In [1]: import numpy as np

In [2]: import numpy.linalg as la

In [3]: np.set_printoptions(precision=2, suppress=True, linewidth=200, floatmode="fixed")

In [4]: def rd(a):
   ...:     return np.round(a, 2) + 0
   ...: 

In [5]: X = np.load("sample3.npy")

In [6]: X
Out[6]: 
array([[ 23, -21,  -8,  -2,   9,   9],
       [-21,  29,  -2,  -1,  -9,  -3],
       [ -8,  -2,  20,  -8,  10, -19],
       [ -2,  -1,  -8,  23, -17,  14],
       [  9,  -9,  10, -17,  29,  -9],
       [  9,  -3, -19,  14,  -9,  23]])

In [7]: rd(np.trace(la.pinv(X) @ X))
Out[7]: np.float64(5.0)

In [8]: np.abs(np.diag(la.qr(X)[1])) > 1e-9
Out[8]: array([ True,  True,  True,  True,  True, False])

In [9]: la.lstsq(X[:-1].T, X[-1])[2]
Out[9]: np.int32(5)

In [10]: rd(X @ la.pinv(X) @ X)
Out[10]: 
array([[ 23.00, -21.00,  -8.00,  -2.00,   9.00,   9.00],
       [-21.00,  29.00,  -2.00,  -1.00,  -9.00,  -3.00],
       [ -8.00,  -2.00,  20.00,  -8.00,  10.00, -19.00],
       [ -2.00,  -1.00,  -8.00,  23.00, -17.00,  14.00],
       [  9.00,  -9.00,  10.00, -17.00,  29.00,  -9.00],
       [  9.00,  -3.00, -19.00,  14.00,  -9.00,  23.00]])

In [11]: np.unique(X.round(6), axis=0).shape
Out[11]: (6, 6)

In [12]: la.matrix_rank(X, rtol=0.1)
Out[12]: np.int64(4)

In [13]: [round(float(x), 2) for x in la.svd(X, compute_uv=False)[:3]]
Out[13]: [62.85, 54.4, 19.99]

In [14]: np.argsort(-la.norm(X, axis=0).round(6), kind="stable")[:3]
Out[14]: array([4, 1, 5])

In [15]: left, sigma, Vt = la.svd(X)

In [16]: rd(sigma)
Out[16]: array([62.85, 54.40, 19.99,  8.51,  1.25,  0.00])

In [17]: Y = left[:, :5] @ np.diag(sigma[:5]) @ Vt[:5]

In [18]: rd(Y)
Out[18]: 
array([[ 23.00, -21.00,  -8.00,  -2.00,   9.00,   9.00],
       [-21.00,  29.00,  -2.00,  -1.00,  -9.00,  -3.00],
       [ -8.00,  -2.00,  20.00,  -8.00,  10.00, -19.00],
       [ -2.00,  -1.00,  -8.00,  23.00, -17.00,  14.00],
       [  9.00,  -9.00,  10.00, -17.00,  29.00,  -9.00],
       [  9.00,  -3.00, -19.00,  14.00,  -9.00,  23.00]])

In [19]: M = np.load("case10.npy")

In [20]: M
Out[20]: 
array([[3.00, 5.00, 0.00, 0.00, 0.00],
       [5.00, 0.00, 5.00, 0.00, 0.00],
       [0.00, 5.00, 2.00, 5.00, 0.00],
       [0.00, 0.00, 5.00, 0.00, 5.00],
       [0.00, 0.00, 0.00, 5.00, 1.00]])

In [21]: w, vecs = la.eigh(M)

In [22]: vec = np.array([-2, 2, 2, 1, -2])

In [23]: np.abs(M).sum(axis=1).max(), rd(np.abs(w).max())
Out[23]: (np.float64(12.0), np.float64(9.75))

In [24]: rd(la.eigvalsh(M[1:, 1:]))
Out[24]: array([-7.29, -2.51,  3.79,  9.01])

In [25]: vec @ M @ vec
Out[25]: np.float64(24.0)

In [26]: w, vecs = la.eig(M)

In [27]: rd(M @ vecs[:, 0] - w[0] * vecs[:, 0])
Out[27]: array([0.00, 0.00, 0.00, 0.00, 0.00])

In [28]: rd(np.sort(la.eigvals(la.inv(M))))
Out[28]: array([-0.24, -0.13,  0.10,  0.16,  0.51])

In [29]: rd(np.sort(la.eigvals(M.T)))
Out[29]: array([-7.74, -4.13,  1.95,  6.17,  9.75])

In [30]: rd(np.sort(la.eigvals(M @ M)))
Out[30]: array([ 3.80, 17.07, 38.07, 59.92, 95.15])

In [31]: vec = np.array([7, -9, -3, 3, 8])

In [32]: target = M @ vec

In [33]: coef, lr = np.zeros(5), 1 / la.norm(M, 2) ** 2

In [34]: for i in range(30):
    ...:     coef -= lr * M.T @ (M @ coef - target)
    ...:     if i % 10 == 0: print(i, round(la.norm(M @ coef - target), 2))
    ...: 
0 36.01
10 14.71
20 9.64

In [35]: rd(coef)
Out[35]: array([ 5.19, -8.61, -1.05,  2.59,  5.90])

In [36]: rd(la.cond(M))
Out[36]: np.float64(5.01)
